In [1]: import numpy as np

In [2]: np.set_printoptions(suppress=True, linewidth=100)

In [3]: def rnd(a):
   ...:     return np.round(a, 2) + 0
   ...: 

In [4]: rng = np.random.default_rng(689)

In [5]: feats = np.eye(3, dtype=int)[rng.permutation(3)] * np.array([1, 1, 2])

In [6]: print(feats)
[[0 0 2]
 [1 0 0]
 [0 1 0]]

In [7]: other = feats + rng.integers(-2, 3, (3, 1)) @ rng.integers(-2, 3, (1, 3))

In [8]: print(other)
[[ 0  0  2]
 [ 0  2 -2]
 [ 2 -3  4]]

In [9]: print(np.linalg.matrix_rank(other - feats, tol=1e-8))
1

In [10]: print(rnd(np.linalg.norm(other, 2)))
6.19

In [11]: print(np.linalg.norm(other, axis=1).argmax())
2

In [12]: print(other[2] @ other[1])
-14

In [13]: print(rnd(np.linalg.norm(other[2], 1)), rnd(np.linalg.norm(other[2], np.inf)))
9.0 4.0

In [14]: print(rnd(np.linalg.norm(other[2] - other[1])))
8.06

In [15]: print(rnd(np.linalg.norm(other, axis=0)))
[2.   3.61 4.9 ]

In [16]: print(rnd(np.linalg.norm(other) ** 2 / np.linalg.norm(other, 2) ** 2))
1.07

In [17]: cov = feats.T @ feats

In [18]: print(np.diag(cov))
[1 1 4]

In [19]: print(np.allclose(cov, cov.T))
True

In [20]: print(rnd(np.linalg.eigvalsh(cov)[::-1]))
[4. 1. 1.]

In [21]: print(rnd(np.linalg.svd(feats, compute_uv=False) ** 2))
[4. 1. 1.]

In [22]: print((feats @ feats.T).shape)
(3, 3)

In [23]: print(np.trace(cov), (feats ** 2).sum())
6 6

In [24]: J = np.load("block1.npy")

In [25]: print(J)
[[ 0.8  -0.9   0.9  -1.6   0.5  -2.83]
 [-0.3   0.    0.4  -0.1   0.2  -0.39]
 [-0.8   0.6   1.5  -1.   -1.6  -2.01]
 [ 0.3  -0.7   0.5  -0.5   0.1  -1.14]
 [-0.5  -1.6   2.    0.3  -0.6   1.16]
 [-0.4   0.2  -0.3   1.1  -0.1   2.61]
 [-0.3  -2.6   0.7  -0.1   1.   -0.27]
 [ 1.    0.7   0.    0.1  -1.1   0.38]
 [-1.2  -0.8  -1.3  -0.7   0.5  -1.16]
 [-0.5  -0.3   0.   -0.6   1.5  -1.67]
 [-0.7   0.8   1.1   1.1   1.8   2.52]
 [-1.1  -0.9  -0.4   0.9   0.    1.52]
 [-0.1  -1.    1.3  -0.2  -0.8  -0.13]
 [-0.1  -1.7  -0.4  -1.2  -0.7  -2.79]
 [ 0.7   0.4  -0.2  -0.5   0.9  -0.69]
 [-1.2  -0.2  -0.6   0.5  -0.3   0.6 ]]

In [26]: proj = J @ np.linalg.solve(J.T @ J, J.T)

In [27]: print(rnd(np.diag(proj)))
[0.43 0.08 0.76 0.1  0.52 0.28 0.49 0.23 0.8  0.41 0.6  0.27 0.2  0.36 0.22 0.25]

In [28]: cen = J - J.mean(axis=0)

In [29]: evecs = np.linalg.svd(cen)[2][:5]

In [30]: other = cen - cen @ evecs.T @ evecs

In [31]: print(rnd(np.cov(cen @ evecs.T, rowvar=False)))
[[3.58 0.   0.   0.   0.  ]
 [0.   0.98 0.   0.   0.  ]
 [0.   0.   0.9  0.   0.  ]
 [0.   0.   0.   0.68 0.  ]
 [0.   0.   0.   0.   0.34]]

In [32]: print(rnd(np.diag(evecs.T @ evecs)))
[0.99 1.   1.   0.18 1.   0.83]

In [33]: print(rnd(other.std(axis=0)))
[0.01 0.   0.01 0.1  0.   0.05]

In [34]: print(rnd((cen @ evecs.T).std(axis=0)))
[1.83 0.96 0.92 0.8  0.57]

In [35]: mat = np.load("arr.npy")

In [36]: print(mat)
[[ 2.05  2.   -1.    1.  ]
 [ 0.   -0.95 -2.    1.  ]
 [-2.   -1.    2.05 -2.  ]
 [ 2.    2.   -1.    1.05]]

In [37]: other = np.array([[3, -2, -5], [8, 5, 3]])

In [38]: cent = np.kron(other, mat)

In [39]: print(np.linalg.matrix_rank(cent))
8

In [40]: print(rnd(np.linalg.norm(mat, 2)))
5.68

In [41]: print(np.linalg.norm(mat, axis=1).argmax())
2

In [42]: print(rnd(np.linalg.norm(mat, axis=0)))
[3.49 3.15 3.19 2.67]

In [43]: print(rnd(np.linalg.norm(mat) ** 2 / np.linalg.norm(mat, 2) ** 2))
1.22

In [44]: print(rnd(np.linalg.det(2 * mat)), rnd(np.linalg.det(mat)))
3.73 0.23

In [45]: print(rnd(np.linalg.det(mat.T)))
0.23

In [46]: th = np.radians(180)

In [47]: Rm = np.eye(4)

In [48]: Rm[2, 2] = Rm[0, 0] = np.cos(th)

In [49]: Rm[2, 0], Rm[0, 2] = -np.sin(th), np.sin(th)

In [50]: print(rnd(Rm))
[[-1.  0.  0.  0.]
 [ 0.  1.  0.  0.]
 [ 0.  0. -1.  0.]
 [ 0.  0.  0.  1.]]

In [51]: other = mat @ Rm.T

In [52]: print(rnd(other))
[[-2.05  2.    1.    1.  ]
 [ 0.   -0.95  2.    1.  ]
 [ 2.   -1.   -2.05 -2.  ]
 [-2.    2.    1.    1.05]]

In [53]: print(np.allclose(mat @ mat.T, other @ other.T))
True

In [54]: print(np.abs(other - mat).max(axis=0))
[4.1 0.  4.1 0. ]

In [55]: print(rnd(np.linalg.svd(mat, compute_uv=False)), rnd(np.linalg.svd(other, compute_uv=False)))
[5.68 2.64 0.36 0.04] [5.68 2.64 0.36 0.04]

In [56]: print(rnd(np.linalg.det(Rm)), np.trace(Rm))
1.0 0.0

In [57]: x0 = np.array([8, 0, 9, 7])

In [58]: y = mat @ x0

In [59]: c, lr = np.zeros(4), 1 / np.linalg.norm(mat, 2) ** 2

In [60]: for i in range(30):
    ...:     c -= lr * mat.T @ (mat @ c - y)
    ...:     if i % 5 == 0: print(i, round(np.linalg.norm(mat @ c - y), 2))
    ...: 
0 12.2
5 5.42
10 4.28
15 4.09
20 4.0
25 3.92

In [61]: print(rnd(np.linalg.cond(mat)))
132.09

In [62]: print(rnd(c))
[3.87 4.81 2.64 0.82]

In [63]: arr = np.loadtxt("test2.csv", delimiter=",")

In [64]: print(rnd(arr))
[[ 1.75  1.45  1.64  1.22  3.96]
 [ 1.67  3.55  0.91  2.04  2.14]
 [ 1.47  4.05  0.53  2.17  1.18]
 [-1.25  1.06 -1.78 -0.02 -4.38]
 [ 0.06 -3.64  1.15 -1.46  2.89]
 [ 1.8   2.3   1.44  1.58  3.45]
 [-1.27  0.97 -1.79 -0.06 -4.39]
 [ 0.22 -3.4   1.26 -1.31  3.17]
 [-1.22  1.14 -1.78  0.02 -4.36]
 [ 1.25  4.29  0.2   2.19  0.38]
 [-1.64 -3.67 -0.84 -2.08 -1.95]
 [-1.73 -3.3  -1.06 -1.96 -2.48]
 [ 0.99  4.39 -0.14  2.14 -0.45]
 [ 0.15  3.89 -0.98  1.63 -2.49]
 [ 0.02 -3.68  1.12 -1.49  2.82]
 [ 1.5   3.99  0.59  2.16  1.33]
 [ 1.48 -0.2   1.8   0.45  4.4 ]]

In [65]: other = np.array([[-7, -1], [-8, -6], [2, -3], [9, -2], [-3, -9]])

In [66]: print(np.linalg.matrix_rank(arr @ other))
2

In [67]: left, sigma, VT = np.linalg.svd(arr)

In [68]: evecs = VT[:(sigma > 1e-8).sum()]

In [69]: x0 = arr[14] + 4 * arr[16] + rng.integers(2) * np.eye(5)[2]

In [70]: print(rnd(x0))
[ 5.93 -4.47  9.33  0.32 20.41]

In [71]: print(rnd(np.diag(evecs.T @ evecs)))
[0.13 0.77 0.13 0.19 0.78]

In [72]: print(rnd(evecs.T @ evecs))
[[ 0.13  0.17  0.1   0.11  0.25]
 [ 0.17  0.77 -0.03  0.37 -0.09]
 [ 0.1  -0.03  0.13  0.02  0.32]
 [ 0.11  0.37  0.02  0.19  0.05]
 [ 0.25 -0.09  0.32  0.05  0.78]]

In [73]: print(np.allclose(evecs.T @ evecs @ x0, x0))
False

In [74]: print(rnd(np.linalg.norm(x0 - evecs.T @ evecs @ x0)))
0.93

In [75]: cov = np.cov(arr, rowvar=False)

In [76]: print(rnd(np.median(arr, axis=0)))
[0.22 1.14 0.53 0.45 1.18]

In [77]: print(rnd(arr.std(axis=0)))
[1.26 3.08 1.23 1.55 3.  ]

In [78]: print(np.argwhere(np.triu(np.abs(np.corrcoef(arr.T)) > 0.8, 1)))
[[1 3]
 [2 4]]

In [79]: print(rnd(np.corrcoef(arr.T)))
[[ 1.    0.56  0.79  0.75  0.77]
 [ 0.56  1.   -0.06  0.97 -0.09]
 [ 0.79 -0.06  1.    0.18  1.  ]
 [ 0.75  0.97  0.18  1.    0.15]
 [ 0.77 -0.09  1.    0.15  1.  ]]

In [80]: cen = arr - arr.mean(axis=0)

In [81]: left, sigma, VT = np.linalg.svd(cen, full_matrices=False)

In [82]: print(np.abs(VT[0]).argmax())
1

In [83]: print(rnd(VT[0] * np.sign(VT[0, np.abs(VT[0]).argmax()])))
[0.31 0.78 0.13 0.43 0.31]

In [84]: print(np.abs(left[:, 0]).argmax())
10

In [85]: print(np.linalg.matrix_rank(cen))
2

In [86]: print(np.searchsorted(np.cumsum(sigma ** 2) / (sigma ** 2).sum(), 0.9) + 1)
2

In [87]: print(rnd(sigma ** 2 / (sigma ** 2).sum()))
[0.52 0.48 0.   0.   0.  ]

In [88]: print(rnd(cen.mean(axis=0)))
[0. 0. 0. 0. 0.]

In [89]: print(rnd((sigma ** 2).sum() ** 2 / (sigma ** 4).sum()))
2.0

In [90]: data = np.maximum(np.array([[0, 0, -1, -1],
    ...:     [2, -2, -2, 1],
    ...:     [-2, -1, 2, 0],
    ...:     [-1, -1, 2, 0],
    ...:     [-1, 1, -2, 0],
    ...:     [-1, -2, 0, 2],
    ...:     [2, 2, 0, 2],
    ...:     [1, 0, 1, 1],
    ...:     [0, -1, 1, 1],
    ...:     [-1, 2, 1, -1],
    ...:     [-2, 1, -2, -2],
    ...:     [-2, -1, 1, -2],
    ...:     [-2, 2, -1, -2],
    ...:     [1, -1, 1, 1],
    ...:     [0, 2, 0, 1],
    ...:     [-1, 2, 2, 1],
    ...:     [1, -1, -1, 0],
    ...:     [-2, 1, 0, -1]]) @ np.array([[8, 9, 7, 8, 6],
    ...:     [0, 6, 2, 9, -9],
    ...:     [-2, 2, 4, -3, -6],
    ...:     [-6, 9, 8, 3, 3]]) + np.array([0, 1, 2, 3, 1]), 0)

In [91]: print(data)
[[ 8  0  0  3  4]
 [14 12 12 10 46]
 [ 0  0  0  0  0]
 [ 0  0  1  0  0]
 [ 0  0  0 10  0]
 [ 0  0  7  0 19]
 [ 4 49 36 43  1]
 [ 0 21 21 11  4]
 [ 0  6 12  0  7]
 [ 0  0  0  7  0]
 [ 0  0  0  0  0]
 [ 0  0  0  0  0]
 [ 0  0  0  2  0]
 [ 0 15 19  2 13]
 [ 0 22 14 24  0]
 [ 0 17 15 10  0]
 [10  2  3  5 22]
 [ 0  0  0  0  0]]

In [92]: left, sigma, VT = np.linalg.svd(arr, full_matrices=False)

In [93]: print(rnd(left.T @ left))
[[1. 0. 0. 0. 0.]
 [0. 1. 0. 0. 0.]
 [0. 0. 1. 0. 0.]
 [0. 0. 0. 1. 0.]
 [0. 0. 0. 0. 1.]]

In [94]: print(rnd(sigma / sigma[0]))
[1.   0.92 0.   0.   0.  ]

In [95]: print(np.allclose(left * sigma @ VT, arr))
True

In [96]: print(rnd(np.sqrt((sigma ** 2).sum())), rnd(np.linalg.norm(arr)))
20.62 20.62

In [97]: E = np.load("case1.npy")

In [98]: print(E)
[[-4 -2 -4 -4]
 [-6 -4 -6 -6]
 [ 7  9  7  7]
 [ 7  9  7  7]
 [ 3  5  3  3]
 [-6 -4 -6 -6]
 [ 2  4  2  2]
 [ 4  6  4  4]
 [-9 -7 -9 -9]]

In [99]: print(rnd(np.linalg.norm(E, 2)))
34.42

In [100]: print(rnd(np.linalg.norm(E, axis=0)))
[17.2 18.  17.2 17.2]

In [101]: print(np.linalg.norm(E, axis=1).argmax())
8

In [102]: print(rnd(np.linalg.norm(E, "nuc")))
39.61

In [103]: print(E[3] @ E[6])
78

In [104]: print(rnd(np.linalg.norm(E, 1)), rnd(np.linalg.norm(E, np.inf)))
50.0 34.0

In [105]: print(rnd(np.linalg.norm(E, axis=1)))
[ 7.21 11.14 15.1  15.1   7.21 11.14  5.29  9.17 17.09]

In [106]: left, sigma, VT = np.linalg.svd(E, full_matrices=False)

In [107]: print(np.abs(left[:, 0]).round(6).argmax())
8

In [108]: print(rnd(sigma / sigma[0]))
[1.   0.15 0.   0.  ]

In [109]: print(np.allclose(left * sigma @ VT, E))
True

In [110]: print(rnd(np.abs(VT[0])))
[0.5  0.51 0.5  0.5 ]

In [111]: print(rnd(sigma))
[34.42  5.19  0.    0.  ]

In [112]: print(rnd(left.T @ left))
[[1. 0. 0. 0.]
 [0. 1. 0. 0.]
 [0. 0. 1. 0.]
 [0. 0. 0. 1.]]

In [113]: print(rnd(VT @ VT.T))
[[1. 0. 0. 0.]
 [0. 1. 0. 0.]
 [0. 0. 1. 0.]
 [0. 0. 0. 1.]]

In [114]: cent = np.sign(np.array([[0, 5, 0, -1], [-5, 0, -4, -2], [0, 4, -5, -2], [-5, -2, 3, 5]]))

In [115]: other = (np.tril(cent, -1) + np.eye(4)) @ (np.triu(cent, 1) + np.eye(4))

In [116]: evals = np.array([2, 1, 2, -3])

In [117]: K = np.rint(other * evals @ np.linalg.inv(other)) + 0

In [118]: print(K)
[[ 11.   6.  -4.   3.]
 [  0.   2.   0.   0.]
 [ 24.  16.  -7.   8.]
 [-18. -12.   8.  -4.]]

In [119]: left, sigma, VT = np.linalg.svd(arr)

In [120]: print(rnd(sigma))
[15.17 13.96  0.    0.    0.  ]

In [121]: other = left[:, :2] @ np.diag(sigma[:2]) @ VT[:2]

In [122]: print(np.linalg.matrix_rank(arr, rtol=0.05))
2

In [123]: f = np.array([3, 0, -4])

In [124]: print(np.array([np.convolve(row, f, "same") for row in K]))
[[  18.  -56.  -15.   16.]
 [   6.    0.   -8.    0.]
 [  48. -117.  -40.   28.]
 [ -36.   96.   36.  -32.]]

In [125]: cov = K.T @ K

In [126]: print(cov)
[[1021.  666. -356.  297.]
 [ 666.  440. -232.  194.]
 [-356. -232.  129. -100.]
 [ 297.  194. -100.   89.]]

In [127]: print(np.linalg.matrix_rank(cov))
4

In [128]: print(rnd(np.linalg.svd(K, compute_uv=False) ** 2))
[1667.47    7.53    4.      0.  ]

In [129]: print((K @ K.T).shape)
(4, 4)

In [130]: print(np.diag(cov))
[1021.  440.  129.   89.]

In [131]: print(np.trace(cov), (K ** 2).sum())
1679.0 1679.0

In [132]: x0 = np.array([-3, 0, -1, 3])

In [133]: h = np.maximum(mat @ x0, 0)

In [134]: print(mat.T @ h)
[  0.    -4.75 -10.     5.  ]

In [135]: print(np.maximum(mat @ (3 * x0), 0))
[ 0. 15.  0.  0.]

In [136]: print(np.flatnonzero(h > 1e-9))
[1]

In [137]: A = np.array([[0, 0, 0, 0, 0, 0],
     ...:     [0, 9, 0, 0, 0, 0],
     ...:     [0, 0, -1, 0, 0, 0],
     ...:     [0, 0, 0, 3, 0, 0],
     ...:     [0, 0, 0, 0, -8, 0],
     ...:     [0, 0, 0, 0, 0, -5]])

In [138]: evals, evecs = np.linalg.eigh(A)

In [139]: print(evals)
[-8. -5. -1.  0.  3.  9.]

In [140]: print(np.unique(evals.round(6) + 0, return_counts=True)[1])
[1 1 1 1 1 1]

In [141]: print(evecs.T @ evecs)
[[1. 0. 0. 0. 0. 0.]
 [0. 1. 0. 0. 0. 0.]
 [0. 0. 1. 0. 0. 0.]
 [0. 0. 0. 1. 0. 0.]
 [0. 0. 0. 0. 1. 0.]
 [0. 0. 0. 0. 0. 1.]]

In [142]: print(rnd(np.linalg.svd(A, compute_uv=False)))
[9. 8. 5. 3. 1. 0.]

In [143]: print(evecs @ np.diag(evals) @ evecs.T)
[[ 0.  0.  0.  0.  0.  0.]
 [ 0.  9.  0.  0.  0.  0.]
 [ 0.  0. -1.  0.  0.  0.]
 [ 0.  0.  0.  3.  0.  0.]
 [ 0.  0.  0.  0. -8.  0.]
 [ 0.  0.  0.  0.  0. -5.]]

In [144]: cov = A.T @ A

In [145]: print(cov)
[[ 0  0  0  0  0  0]
 [ 0 81  0  0  0  0]
 [ 0  0  1  0  0  0]
 [ 0  0  0  9  0  0]
 [ 0  0  0  0 64  0]
 [ 0  0  0  0  0 25]]

In [146]: print(rnd(np.linalg.svd(A, compute_uv=False) ** 2))
[81. 64. 25.  9.  1.  0.]

In [147]: print(np.allclose(cov, cov.T))
True

In [148]: print(np.trace(cov), (A ** 2).sum())
180 180

In [149]: print(rnd(np.linalg.eigvalsh(cov)[::-1]))
[81. 64. 25.  9.  1.  0.]
